% ipython --no-banner

In [1]: import numpy as np

In [2]: from numpy import linalg as LA

In [3]: np.set_printoptions(precision=2, suppress=True, linewidth=100, legacy="1.25")

In [4]: K = np.load("run14.npy")

In [5]: K
Out[5]: 
array([[-1, -2,  1, -1],
       [-2, -1, -2,  1],
       [ 1, -2, -1, -2],
       [-1,  1, -2, -1]])

In [6]: # equal to its transpose

In [7]: ev, evecs = LA.eigh(K)

In [8]: np.abs(evecs[:, -1])
Out[8]: array([0.46, 0.54, 0.54, 0.46])

In [9]: evecs @ np.diag(ev) @ evecs.T
Out[9]: 
array([[-1., -2.,  1., -1.],
       [-2., -1., -2.,  1.],
       [ 1., -2., -1., -2.],
       [-1.,  1., -2., -1.]])

In [10]: (ev > 1e-8).sum(), (ev < -1e-8).sum()
Out[10]: (1, 3)

In [11]: np.abs(evecs[:, -1]).round(6).argmax()
Out[11]: 1

In [12]: round(ev.sum(), 2), np.trace(K)
Out[12]: (-4.0, -4)

In [13]: r0 = np.array([2, 3, 1, -1])

In [14]: other = K + np.outer(r0, np.eye(4)[2])

In [15]: LA.matrix_rank(LA.inv(other) - LA.inv(K), tol=1e-8)
Out[15]: 1

In [16]: round(LA.det(other) / LA.det(K), 2), round(float(1 + LA.solve(K, r0)[2]), 2)
Out[16]: (0.8, 0.8)

In [17]: round(float(LA.eigvalsh(K).min()), 2)
Out[17]: -3.62

In [18]: np.all(LA.eigvalsh(K) > 0)
Out[18]: False

In [19]: Q = K.astype(float).copy()

In [20]: for j in range(4):
    ...:     Q[:, j] -= Q[:, :j] @ (Q[:, :j].T @ Q[:, j])
    ...:     Q[:, j] /= LA.norm(Q[:, j])
    ...: 

In [21]: np.round(Q.T @ Q, 2) + 0
Out[21]: 
array([[1., 0., 0., 0.],
       [0., 1., 0., 0.],
       [0., 0., 1., 0.],
       [0., 0., 0., 1.]])

In [22]: r0 = np.array([2, 0, 2])

In [23]: arr = 3 * np.eye(3) + np.outer(r0, r0)

In [24]: arr
Out[24]: 
array([[7., 0., 4.],
       [0., 3., 0.],
       [4., 0., 7.]])

In [25]: # 2 blocks once reordered

In [26]: x = np.ones(3)

In [27]: for _ in range(7):
    ...:     x = arr @ x
    ...:     x /= LA.norm(x)
    ...:     print(round(x @ arr @ x, 2))
    ...: 
10.71
10.98
11.0
11.0
11.0
11.0
11.0

In [28]: round(LA.eigvalsh(arr)[-1], 2)
Out[28]: 11.0

In [29]: ev, evecs = LA.eigh(arr)

In [30]: x = np.array([1, 3, -2])

In [31]: np.round(x @ arr @ x / (x @ x), 2), ev[0], ev[-1]
Out[31]: (3.29, 3.0, 11.0)

In [32]: evecs * np.maximum(ev, 0) @ evecs.T
Out[32]: 
array([[7., 0., 4.],
       [0., 3., 0.],
       [4., 0., 7.]])

In [33]: ev, evecs = LA.eigvalsh(arr)
ValueError: too many values to unpack (expected 2)


In [34]: ev, evecs = LA.eigh(arr)

In [35]: LA.eigvalsh(arr + -2 * np.eye(3))
Out[35]: array([1., 1., 9.])

In [36]: ev
Out[36]: array([ 3.,  3., 11.])

In [37]: np.unique(ev.round(6) + 0, return_counts=True)[1]
Out[37]: array([2, 1])

In [38]: np.abs(evecs[:, -1]).round(6).argmax()
Out[38]: 0

In [39]: ev.sum(), np.trace(arr)
Out[39]: (17.0, 17.0)

In [40]: M = np.vander(np.arange(7) - 2, 3, increasing=True)

In [41]: M
Out[41]: 
array([[ 1, -2,  4],
       [ 1, -1,  1],
       [ 1,  0,  0],
       [ 1,  1,  1],
       [ 1,  2,  4],
       [ 1,  3,  9],
       [ 1,  4, 16]])

In [42]: x = np.array([0, 1, -2])

In [43]: rhs = M @ x

In [44]: np.round(LA.lstsq(M, rhs)[0], 2) + 0
Out[44]: array([ 0.,  1., -2.])

In [45]: LA.solve(M, rhs)
LinAlgError: Last 2 dimensions of the array must be square


In [46]: np.round(LA.pinv(M) @ M, 2) + 0
Out[46]: 
array([[1., 0., 0.],
       [0., 1., 0.],
       [0., 0., 1.]])

In [47]: rhs
Out[47]: array([-10,  -3,   0,  -1,  -6, -15, -28])

In [48]: rng = np.random.default_rng(456452)

In [49]: rhs = rhs + 0.02 * rng.normal(size=7)

In [50]: rhs
Out[50]: array([-10.02,  -3.03,  -0.01,  -1.04,  -5.98, -14.99, -28.01])

In [51]: coef, *_ = LA.lstsq(M, rhs)

In [52]: coef.round()
Out[52]: array([-0.,  1., -2.])

In [53]: round(float(LA.norm(rhs - M @ coef)), 2)
Out[53]: 0.05

In [54]: [round(float(LA.norm(LA.solve(M.T @ M + lam * np.eye(3), M.T @ rhs))), 2) for lam in (0, 1, 10, 100)]
Out[54]: [2.24, 2.15, 1.82, 1.36]

In [55]: np.round(M.T @ (rhs - M @ coef), 2) + 0
Out[55]: array([0., 0., 0.])

In [56]: r0 = np.array([0, 2])

In [57]: np.correlate(M[1], M[6], "full")
Out[57]: array([ 16, -12,  13,   3,   1])

In [58]: Q, evecs = LA.qr(M[:, :1])[0], LA.qr(M[:, 1:])[0]

In [59]: s = LA.svd(Q.T @ evecs, compute_uv=False)

In [60]: np.degrees(np.arccos(s.clip(0, 1)))
Out[60]: array([45.])

In [61]: round(float(LA.norm(Q @ Q.T - evecs @ evecs.T, 2)), 2)
Out[61]: 1.0

In [62]: s
Out[62]: array([0.71])

In [63]: other = M / np.sqrt((M ** 2).mean(axis=1, keepdims=True))

In [64]: M - M.mean(axis=1, keepdims=True)
Out[64]: 
array([[ 0.  , -3.  ,  3.  ],
       [ 0.67, -1.33,  0.67],
       [ 0.67, -0.33, -0.33],
       [ 0.  ,  0.  ,  0.  ],
       [-1.33, -0.33,  1.67],
       [-3.33, -1.33,  4.67],
       [-6.  , -3.  ,  9.  ]])

In [65]: LA.norm(other, axis=1)
Out[65]: array([1.73, 1.73, 1.73, 1.73, 1.73, 1.73, 1.73])

In [66]: LA.matrix_rank(other) == LA.matrix_rank(M)
Out[66]: True

In [67]: E = np.load("test6.npy")

In [68]: E
Out[68]: 
array([[ 1., -2.,  0.],
       [ 1., -3.,  0.],
       [ 0.,  0.,  2.]])

In [69]: z = rng.permutation(3)

In [70]: z
Out[70]: array([0, 2, 1])

In [71]: other = E[z][:, z]

In [72]: other
Out[72]: 
array([[ 1.,  0., -2.],
       [ 0.,  2.,  0.],
       [ 1.,  0., -3.]])

In [73]: np.trace(other)
Out[73]: 0.0

In [74]: np.allclose(other, E)
Out[74]: False

In [75]: ev, evecs = LA.eig(E)

In [76]: np.sort(LA.eigvals(E @ E))
Out[76]: array([0.17, 4.  , 5.83])

In [77]: np.round(np.prod(ev), 2)
Out[77]: -2.0

In [78]: np.sort(LA.eigvals(E.T))
Out[78]: array([-2.41,  0.41,  2.  ])

In [79]: ev
Out[79]: array([ 0.41, -2.41,  2.  ])

In [80]: z = rng.permutation(3)

In [81]: other = E[:, z] * rng.choice([-1, 1], 3)

In [82]: other
Out[82]: 
array([[-0.,  1.,  2.],
       [-0.,  1.,  3.],
       [-2.,  0., -0.]])

In [83]: left, _, Vh = LA.svd(E.T @ other)

In [84]: z
Out[84]: array([2, 0, 1])

In [85]: np.round(LA.lstsq(E, other)[0], 2) + 0
Out[85]: 
array([[ 0.,  1.,  0.],
       [ 0.,  0., -1.],
       [-1.,  0.,  0.]])

In [86]: J = np.loadtxt("data.csv", delimiter=",")

In [87]: J
Out[87]: 
array([[1.05, 0.  , 2.  , 0.  , 0.  , 0.  , 1.  , 2.  , 1.  , 0.  ],
       [2.  , 0.05, 0.  , 1.  , 1.  , 0.  , 2.  , 0.  , 1.  , 1.  ],
       [0.  , 1.  , 1.05, 1.  , 0.  , 0.  , 2.  , 2.  , 2.  , 0.  ],
       [1.  , 2.  , 2.  , 1.05, 1.  , 2.  , 2.  , 1.  , 2.  , 0.  ],
       [2.  , 2.  , 0.  , 2.  , 0.05, 2.  , 1.  , 1.  , 1.  , 0.  ],
       [1.  , 2.  , 0.  , 2.  , 1.  , 2.05, 0.  , 1.  , 1.  , 0.  ],
       [2.  , 0.  , 2.  , 0.  , 2.  , 1.  , 2.05, 2.  , 0.  , 2.  ],
       [1.  , 2.  , 0.  , 0.  , 1.  , 1.  , 2.  , 1.05, 1.  , 0.  ],
       [1.  , 1.  , 0.  , 2.  , 1.  , 2.  , 0.  , 1.  , 1.05, 1.  ],
       [1.  , 0.  , 2.  , 0.  , 0.  , 0.  , 1.  , 2.  , 1.  , 0.05]])

In [88]: Q, R = LA.qr(J)

In [89]: Q.shape, R.shape
Out[89]: ((10, 10), (10, 10))

In [90]: np.abs(np.diag(R))
Out[90]: array([4.25, 3.35, 3.37, 2.06, 1.79, 1.34, 1.16, 1.61, 0.72, 0.03])
